% python3 -q
>>> import numpy as np
>>> import numpy.linalg as la
>>> np.set_printoptions(precision=2, suppress=True, linewidth=200, legacy="1.25")
>>> J = np.loadtxt("test17.csv", delimiter=",")
>>> J
array([[0.25, 0.25, 0.  , 0.  , 0.25, 0.  , 0.  , 0.  , 0.  , 0.  , 0.  , 0.25],
       [0.25, 0.25, 0.  , 0.  , 0.  , 0.25, 0.25, 0.  , 0.  , 0.  , 0.  , 0.  ],
       [0.  , 0.2 , 0.4 , 0.  , 0.2 , 0.2 , 0.  , 0.  , 0.  , 0.  , 0.  , 0.  ],
       [0.25, 0.  , 0.  , 0.25, 0.25, 0.  , 0.  , 0.  , 0.  , 0.  , 0.25, 0.  ],
       [0.  , 0.  , 0.2 , 0.2 , 0.4 , 0.  , 0.2 , 0.  , 0.  , 0.  , 0.  , 0.  ],
       [0.  , 0.  , 0.  , 0.  , 0.  , 0.33, 0.  , 0.  , 0.  , 0.33, 0.33, 0.  ],
       [0.  , 0.  , 0.  , 0.  , 0.  , 0.33, 0.33, 0.33, 0.  , 0.  , 0.  , 0.  ],
       [0.17, 0.  , 0.  , 0.  , 0.17, 0.17, 0.  , 0.17, 0.  , 0.17, 0.17, 0.  ],
       [0.  , 0.  , 0.33, 0.  , 0.33, 0.  , 0.  , 0.  , 0.33, 0.  , 0.  , 0.  ],
       [0.  , 0.  , 0.  , 0.  , 0.17, 0.17, 0.17, 0.17, 0.  , 0.17, 0.17, 0.  ],
       [0.  , 0.17, 0.  , 0.  , 0.  , 0.17, 0.  , 0.17, 0.  , 0.  , 0.33, 0.17],
       [0.25, 0.  , 0.  , 0.  , 0.  , 0.  , 0.25, 0.  , 0.  , 0.  , 0.25, 0.25]])
>>> J @ np.ones(12)
array([1., 1., 1., 1., 1., 1., 1., 1., 1., 1., 1., 1.])
>>> J.sum(axis=1)
array([1., 1., 1., 1., 1., 1., 1., 1., 1., 1., 1., 1.])
>>> pr = np.eye(12)[5]
>>> for _ in range(5):
...     pr = pr @ J
...     print(pr.round(2))
... 
[0.   0.   0.   0.   0.   0.33 0.   0.   0.   0.33 0.33 0.  ]
[0.   0.06 0.   0.   0.06 0.22 0.06 0.11 0.   0.17 0.28 0.06]
[0.05 0.06 0.01 0.01 0.07 0.2  0.09 0.11 0.   0.12 0.23 0.06]
[0.06 0.07 0.02 0.02 0.08 0.19 0.09 0.1  0.   0.1  0.2  0.06]
[0.07 0.07 0.02 0.02 0.09 0.18 0.1  0.1  0.   0.1  0.18 0.06]
>>> la.matrix_rank(J, rtol=0.1)
10
>>> np.argsort(-la.norm(J, axis=0).round(6), kind="stable")[:3]
array([ 4,  5, 10])
>>> np.round(la.norm(J, 2) / la.norm(J), 2)
0.62
>>> [round(float(x), 2) for x in la.svd(J, compute_uv=False)[:3]]
[1.09, 0.79, 0.61]
>>> la.norm(J, axis=0)
array([0.53, 0.44, 0.56, 0.32, 0.7 , 0.64, 0.55, 0.44, 0.33, 0.41, 0.63, 0.39])
>>> round(la.norm(J, 1), 2), round(la.norm(J, np.inf), 2)
(1.77, 1.0)
>>> J[4] @ J[5]
0.0
>>> F = np.loadtxt("arr.csv", delimiter=",")
>>> F
array([[ 1., -1.,  1., -1.,  1., -1.,  1., -1.],
       [ 1.,  1., -1., -1.,  1.,  1., -1., -1.],
       [ 1., -1., -1.,  1.,  1., -1., -1.,  1.],
       [ 1.,  1.,  1.,  1.,  1.,  1.,  1.,  1.],
       [ 1., -1., -1.,  1., -1.,  1.,  1., -1.],
       [ 1.,  1., -1., -1., -1., -1.,  1.,  1.],
       [ 1., -1.,  1., -1., -1.,  1., -1.,  1.],
       [ 1.,  1.,  1.,  1., -1., -1., -1., -1.]])
>>> (F + F.T) / 2
array([[ 1.,  0.,  1.,  0.,  1.,  0.,  1.,  0.],
       [ 0.,  1., -1.,  0.,  0.,  1., -1.,  0.],
       [ 1., -1., -1.,  1.,  0., -1.,  0.,  1.],
       [ 0.,  0.,  1.,  1.,  1.,  0.,  0.,  1.],
       [ 1.,  0.,  0.,  1., -1.,  0.,  0., -1.],
       [ 0.,  1., -1.,  0.,  0., -1.,  1.,  0.],
       [ 1., -1.,  0.,  0.,  0.,  1., -1.,  0.],
       [ 0.,  0.,  1.,  1., -1.,  0.,  0., -1.]])
>>> F @ F
array([[ 0., -8.,  0.,  0.,  0.,  0.,  0.,  0.],
       [ 0.,  0., -4., -4.,  0.,  0.,  4., -4.],
       [ 0.,  0.,  4.,  4.,  0.,  0.,  4., -4.],
       [ 8.,  0.,  0.,  0.,  0.,  0.,  0.,  0.],
       [ 0.,  0.,  4., -4.,  0.,  0.,  4.,  4.],
       [ 0.,  0.,  4., -4.,  0.,  0., -4., -4.],
       [ 0.,  0.,  0.,  0.,  0., -8.,  0.,  0.],
       [ 0.,  0.,  0.,  0.,  8.,  0.,  0.,  0.]])
>>> (F - F.T) / 2
array([[ 0., -1.,  0., -1.,  0., -1.,  0., -1.],
       [ 1.,  0.,  0., -1.,  1.,  0.,  0., -1.],
       [ 0.,  0.,  0.,  0.,  1.,  0., -1.,  0.],
       [ 1.,  1.,  0.,  0.,  0.,  1.,  1.,  0.],
       [ 0., -1., -1.,  0.,  0.,  1.,  1.,  0.],
       [ 1.,  0.,  0., -1., -1.,  0.,  0.,  1.],
       [ 0.,  0.,  1., -1., -1.,  0.,  0.,  1.],
       [ 1.,  1.,  0.,  0.,  0., -1., -1.,  0.]])
>>> round(np.abs(la.eigvals(F)).max(), 2)
2.83
>>> rng = np.random.default_rng(18)
>>> labels = rng.permutation(8)
>>> labels
array([2, 6, 0, 4, 5, 1, 7, 3])
>>> B = F[labels][:, labels]
>>> np.trace(B)
-2.0
>>> np.allclose(B, F)
False
>>> B
array([[-1., -1.,  1.,  1., -1., -1.,  1.,  1.],
       [ 1., -1.,  1., -1.,  1., -1.,  1., -1.],
       [ 1.,  1.,  1.,  1., -1., -1., -1., -1.],
       [-1.,  1.,  1., -1.,  1., -1., -1.,  1.],
       [-1.,  1.,  1., -1., -1.,  1.,  1., -1.],
       [-1., -1.,  1.,  1.,  1.,  1., -1., -1.],
       [ 1., -1.,  1., -1., -1.,  1., -1.,  1.],
       [ 1.,  1.,  1.,  1.,  1.,  1.,  1.,  1.]])
>>> round(la.det(B), 2), round(float(la.det(F[labels])), 2)
(-4096.0, -4096.0)
>>> np.diag(B)
array([-1., -1.,  1., -1., -1.,  1., -1.,  1.])
